>>> import numpy as np
>>> np.set_printoptions(precision=3, suppress=True, linewidth=200, legacy="1.25")
>>> tidy = lambda a: np.round(a, 3) + 0
>>> rng = np.random.default_rng(83)
>>> F = np.eye(6, dtype=int)[rng.permutation(6)]
>>> F
array([[0, 0, 0, 0, 0, 1],
       [1, 0, 0, 0, 0, 0],
       [0, 1, 0, 0, 0, 0],
       [0, 0, 0, 0, 1, 0],
       [0, 0, 0, 1, 0, 0],
       [0, 0, 1, 0, 0, 0]])
>>> z = rng.permutation(6)
>>> z
array([2, 1, 4, 5, 3, 0])
>>> Y = F[z][:, z]
>>> tidy(np.linalg.det(Y)), tidy(np.linalg.det(F[z]))
(1.0, 1.0)
>>> Y
array([[0, 1, 0, 0, 0, 0],
       [0, 0, 0, 0, 0, 1],
       [0, 0, 0, 0, 1, 0],
       [1, 0, 0, 0, 0, 0],
       [0, 0, 1, 0, 0, 0],
       [0, 0, 0, 1, 0, 0]])
>>> np.diag(Y)
array([0, 0, 0, 0, 0, 0])
>>> def softmax(z):
...     e = np.exp(z - z.max(axis=-1, keepdims=True))
...     return e / e.sum(axis=-1, keepdims=True)
... 
>>> softmax(F).sum(axis=1)
array([1., 1., 1., 1., 1., 1.])
>>> tidy(softmax(F[4] + -3))
array([0.13 , 0.13 , 0.13 , 0.352, 0.13 , 0.13 ])
>>> tidy(softmax(10 * F[4]))
array([0., 0., 0., 1., 0., 0.])
>>> scores = F @ F.T / np.sqrt(6)
>>> tidy(softmax(scores + np.triu(np.full(scores.shape, -np.inf), 1)))
array([[1.   , 0.   , 0.   , 0.   , 0.   , 0.   ],
       [0.399, 0.601, 0.   , 0.   , 0.   , 0.   ],
       [0.285, 0.285, 0.429, 0.   , 0.   , 0.   ],
       [0.222, 0.222, 0.222, 0.334, 0.   , 0.   ],
       [0.182, 0.182, 0.182, 0.182, 0.273, 0.   ],
       [0.154, 0.154, 0.154, 0.154, 0.154, 0.231]])
>>> softmax(scores).round(6).argmax(axis=1)
array([0, 1, 2, 3, 4, 5])
>>> x = np.array([-3, 2, 0, 1, -1, -3])
>>> tidy(np.linalg.norm(x)), tidy(np.linalg.norm(F @ x))
(4.899, 4.899)
>>> W0 = np.load("sample7.npy")
>>> W0
array([[ 5.,  0.,  0.],
       [ 0., -7.,  1.],
       [ 0., -2.,  8.]])
>>> tidy(softmax(W0[0] + 5))
array([0.987, 0.007, 0.007])
>>> tidy(softmax(W0).sum(axis=1))
array([1., 1., 1.])
>>> scores = W0 @ W0.T / np.sqrt(3)
>>> tidy(softmax(scores))
array([[1., 0., 0.],
       [0., 1., 0.],
       [0., 0., 1.]])
>>> tidy(softmax(scores + np.triu(np.full(scores.shape, -np.inf), 1)))
array([[1., 0., 0.],
       [0., 1., 0.],
       [0., 0., 1.]])
>>> O, vecs = np.linalg.qr(W0[:, :1])[0], np.linalg.qr(W0[:, 1:])[0]
>>> sv = np.linalg.svd(O.T @ vecs, compute_uv=False)
>>> tidy(np.degrees(np.arccos(sv.clip(0, 1))))
array([90.])
>>> tidy(np.linalg.norm(O @ O.T - vecs @ vecs.T, 2))
1.0
>>> np.einsum("ij,ji->", W0, W0)
134.0
>>> tidy(np.linalg.det(W0[::-1]))
270.0
>>> w, vecs = np.linalg.eig(W0)
>>> tidy(np.sort(np.linalg.eigvals(W0.T)))
array([-6.865,  5.   ,  7.865])
>>> tidy(w)
array([ 7.865, -6.865,  5.   ])
>>> tidy(np.sort(np.linalg.eigvals(W0 @ W0)))
array([25.   , 47.135, 61.865])
>>> z = rng.integers(0, 2, 4)
>>> arr = np.triu((z[:, None] == z) & (rng.random((4, 4)) < 0.8), 1).astype(int)
>>> arr += arr.T
>>> arr
array([[0, 0, 1, 1],
       [0, 0, 0, 0],
       [1, 0, 0, 0],
       [1, 0, 0, 0]])
>>> # rows and columns are dependent
>>> x = np.array([6, 7, 1, 0])
>>> h1 = np.maximum(arr @ x, 0)
>>> tidy(np.tanh(arr @ x))
array([0.762, 0.   , 1.   , 1.   ])
>>> np.maximum(arr @ (3 * x), 0)
array([ 3,  0, 18, 18])
>>> proj = np.triu(np.array([[2, 4, -4, -5], [-4, 5, -5, -2], [-3, -5, 5, 3], [-2, -5, 1, 0]]), 1) + np.eye(4)
>>> Y = proj @ arr @ np.linalg.inv(proj)
>>> np.linalg.matrix_rank(Y)
2
>>> tidy(np.poly(Y))
array([ 1.,  0., -2.,  0.,  0.])
>>> proj @ arr - arr @ proj
array([[-9.,  0.,  0., -3.],
       [-7.,  0.,  0.,  0.],
       [ 3., -4.,  4.,  5.],
       [ 0., -4.,  4.,  5.]])
>>> Y
array([[  -9.,   36.,  145., -407.],
       [  -7.,   28.,  112., -315.],
       [   4.,  -16.,  -64.,  180.],
       [   1.,   -4.,  -16.,   45.]])
>>> np.all(np.linalg.eigvalsh(arr) > 0)
False
>>> [round(float(np.linalg.det(arr[:i, :i])), 2) + 0 for i in range(1, 5)]
[0.0, 0.0, 0.0, 0.0]
>>> left, sv, vt = np.linalg.svd(arr)
>>> np.argmax(sv[:-1] / (sv[1:] + 1e-6)) + 1
2
>>> Y = left[:, :2] @ np.diag(sv[:2]) @ vt[:2]
>>> np.linalg.matrix_rank(arr, rtol=0.05)
2
>>> np.trace(arr @ arr @ arr) // 6
0
>>> arr.sum(axis=0)
array([2, 0, 1, 1])
>>> L = np.diag(arr.sum(axis=1)) - arr
>>> round(np.linalg.det(L[1:, 1:]))
0
>>> L
array([[ 2,  0, -1, -1],
       [ 0,  0,  0,  0],
       [-1,  0,  1,  0],
       [-1,  0,  0,  1]])
>>> J = np.array([[0, 0, 3, 2, 3, 1, 3],
...     [2, 0, 2, 2, 3, 3, 0],
...     [2, 3, 1, 1, 2, 0, 0],
...     [0, 2, 1, 2, 1, 0, 2],
...     [2, 2, 2, 2, 3, 1, 1],
...     [3, 2, 0, 1, 0, 3, 1],
...     [10, 0, 13, 12, 18, 16, 3]])
>>> J
array([[ 0,  0,  3,  2,  3,  1,  3],
       [ 2,  0,  2,  2,  3,  3,  0],
       [ 2,  3,  1,  1,  2,  0,  0],
       [ 0,  2,  1,  2,  1,  0,  2],
       [ 2,  2,  2,  2,  3,  1,  1],
       [ 3,  2,  0,  1,  0,  3,  1],
       [10,  0, 13, 12, 18, 16,  3]])
>>> left, sv, vt = np.linalg.svd(J)
>>> np.argmax(sv[:-1] / (sv[1:] + 1e-6)) + 1
6
>>> Y = left[:, :6] @ np.diag(sv[:6]) @ vt[:6]
>>> tidy(np.abs(J - Y).max())
0.0
>>> tidy(np.linalg.norm(J - Y, 2)), tidy(sv[6])
(0.0, 0.0)
>>> np.linalg.matrix_rank(J, rtol=0.05)
4
>>> left, sv, vt = np.linalg.svd(J)
>>> vecs = vt[:(sv > 1e-8).sum()]
>>> x = J[1] + 4 * J[5] + rng.integers(2) * np.eye(7)[2]
>>> x
array([14.,  8.,  2.,  6.,  3., 15.,  4.])
>>> np.allclose(vecs.T @ vecs @ x, x)
True
>>> np.linalg.matrix_rank(np.vstack([J, x]))
6
>>> X = np.array([[3.0, -2.0, 0.0, 0.0, 0.0, 0.0, 0.0],
...     [-2.0, 3.0, -2.0, 0.0, 0.0, 0.0, 0.0],
...     [0.0, -2.0, 0.0, -2.0, 0.0, 0.0, 0.0],
...     [0.0, 0.0, -2.0, 2.0, -2.0, 0.0, 0.0],
...     [0.0, 0.0, 0.0, -2.0, 2.0, -2.0, 0.0],
...     [0.0, 0.0, 0.0, 0.0, -2.0, 2.0, -2.0],
...     [0.0, 0.0, 0.0, 0.0, 0.0, -2.0, 1.0]])
>>> # symmetric, so the eigenvalues are real
>>> w, vecs = np.linalg.eigh(X)
>>> x = np.array([3, 1, 1, 7, 6, 4, 9])
>>> x @ X @ x
-139.0
>>> np.abs(X).sum(axis=1).max(), tidy(np.abs(w).max())
(7.0, 5.653)
>>> th = np.radians(60)
>>> r_ = np.eye(7)
>>> r_[5, 5] = r_[2, 2] = np.cos(th)
>>> r_[5, 2], r_[2, 5] = -np.sin(th), np.sin(th)
>>> tidy(r_)
array([[ 1.   ,  0.   ,  0.   ,  0.   ,  0.   ,  0.   ,  0.   ],
       [ 0.   ,  1.   ,  0.   ,  0.   ,  0.   ,  0.   ,  0.   ],
       [ 0.   ,  0.   ,  0.5  ,  0.   ,  0.   ,  0.866,  0.   ],
       [ 0.   ,  0.   ,  0.   ,  1.   ,  0.   ,  0.   ,  0.   ],
       [ 0.   ,  0.   ,  0.   ,  0.   ,  1.   ,  0.   ,  0.   ],
       [ 0.   ,  0.   , -0.866,  0.   ,  0.   ,  0.5  ,  0.   ],
       [ 0.   ,  0.   ,  0.   ,  0.   ,  0.   ,  0.   ,  1.   ]])
>>> Y = X @ r_.T
>>> tidy(Y)
array([[ 3.   , -2.   ,  0.   ,  0.   ,  0.   ,  0.   ,  0.   ],
       [-2.   ,  3.   , -1.   ,  0.   ,  0.   ,  1.732,  0.   ],
       [ 0.   , -2.   ,  0.   , -2.   ,  0.   ,  0.   ,  0.   ],
       [ 0.   ,  0.   , -1.   ,  2.   , -2.   ,  1.732,  0.   ],
       [ 0.   ,  0.   , -1.732, -2.   ,  2.   , -1.   ,  0.   ],
       [ 0.   ,  0.   ,  1.732,  0.   , -2.   ,  1.   , -2.   ],
       [ 0.   ,  0.   , -1.732,  0.   ,  0.   , -1.   ,  1.   ]])
>>> tidy(np.linalg.svd(X, compute_uv=False)), tidy(np.linalg.svd(Y, compute_uv=False))
(array([5.653, 5.093, 3.364, 2.264, 1.728, 1.157, 0.584]), array([5.653, 5.093, 3.364, 2.264, 1.728, 1.157, 0.584]))
>>> tidy(np.linalg.det(r_)), np.trace(r_)
(1.0, 6.0)
>>> tidy(np.abs(Y - X).max(axis=0))
array([0.   , 0.   , 1.732, 0.   , 0.   , 1.732, 0.   ])
>>> w, vecs = np.linalg.eigh(X)
>>> w.sum(), np.trace(X)
(13.0, 13.0)
>>> tidy(w)
array([-2.264, -1.157,  0.584,  1.728,  3.364,  5.093,  5.653])
>>> tidy(np.linalg.svd(X, compute_uv=False))
array([5.653, 5.093, 3.364, 2.264, 1.728, 1.157, 0.584])
>>> (w > 1e-8).sum(), (w < -1e-8).sum()
(5, 2)
>>> tidy(np.linalg.eigvalsh(X + 5 * np.eye(7)))
array([ 2.736,  3.843,  5.584,  6.728,  8.364, 10.093, 10.653])
>>> tidy(np.linalg.eigvalsh(X @ X))
array([ 0.341,  1.339,  2.985,  5.126, 11.317, 25.936, 31.956])
>>> np.unique(w.round(6) + 0, return_counts=True)[1]
array([1, 1, 1, 1, 1, 1, 1])
>>> O, r_ = np.linalg.qr(X)
>>> tidy(O.T @ O)
array([[1., 0., 0., 0., 0., 0., 0.],
       [0., 1., 0., 0., 0., 0., 0.],
       [0., 0., 1., 0., 0., 0., 0.],
       [0., 0., 0., 1., 0., 0., 0.],
       [0., 0., 0., 0., 1., 0., 0.],
       [0., 0., 0., 0., 0., 1., 0.],
       [0., 0., 0., 0., 0., 0., 1.]])
>>> tidy(O @ r_)
array([[ 3., -2.,  0.,  0.,  0.,  0.,  0.],
       [-2.,  3., -2.,  0.,  0.,  0.,  0.],
       [ 0., -2.,  0., -2.,  0.,  0.,  0.],
       [ 0.,  0., -2.,  2., -2.,  0.,  0.],
       [ 0.,  0.,  0., -2.,  2., -2.,  0.],
       [ 0.,  0.,  0.,  0., -2.,  2., -2.],
       [ 0.,  0.,  0.,  0.,  0., -2.,  1.]])
>>> tidy(np.linalg.norm(X, 1)), tidy(np.linalg.norm(X, np.inf))
(7.0, 7.0)
>>> tidy(np.linalg.norm(X[6] - X[2]))
3.606
>>> X[6] @ X[2]
0.0
>>> np.linalg.norm(X, axis=1).argmax()
1
>>> tidy(np.linalg.norm(X, "nuc"))
19.843
>>> tidy(np.linalg.norm(X) ** 2 / np.linalg.norm(X, 2) ** 2)
2.472
>>> tidy(np.linalg.norm(X[6], 1)), tidy(np.linalg.norm(X[6], np.inf))
(3.0, 2.0)
>>> tidy(np.linalg.norm(X, axis=0))
array([3.606, 4.123, 2.828, 3.464, 3.464, 3.464, 2.236])
>>> K = np.loadtxt("data.csv", delimiter=",")
>>> K
array([[-0.388,  0.291, -1.034,  1.527],
       [ 0.291, -1.542, -1.023, -0.321],
       [-1.034, -1.023, -0.391,  1.137],
       [ 1.527, -0.321,  1.137, -0.679]])
>>> # symmetric
>>> Y = np.linalg.inv(K)
>>> np.allclose(Y, K.T)
False
>>> (np.abs(Y) > 1e-9).astype(int)
array([[1, 1, 1, 1],
       [1, 1, 1, 1],
       [1, 1, 1, 1],
       [1, 1, 1, 1]])
>>> tidy(np.linalg.cond(K))
3.002
>>> tidy(np.linalg.inv(Y))
array([[-0.388,  0.291, -1.034,  1.527],
       [ 0.291, -1.542, -1.023, -0.321],
       [-1.034, -1.023, -0.391,  1.137],
       [ 1.527, -0.321,  1.137, -0.679]])
>>> tidy(Y)
array([[ 0.514,  0.195, -0.316,  0.534],
       [ 0.195, -0.259, -0.464, -0.215],
       [-0.316, -0.464,  0.5  ,  0.347],
       [ 0.534, -0.215,  0.347,  0.412]])
>>> tidy(np.linalg.slogdet(K)[0])
1.0
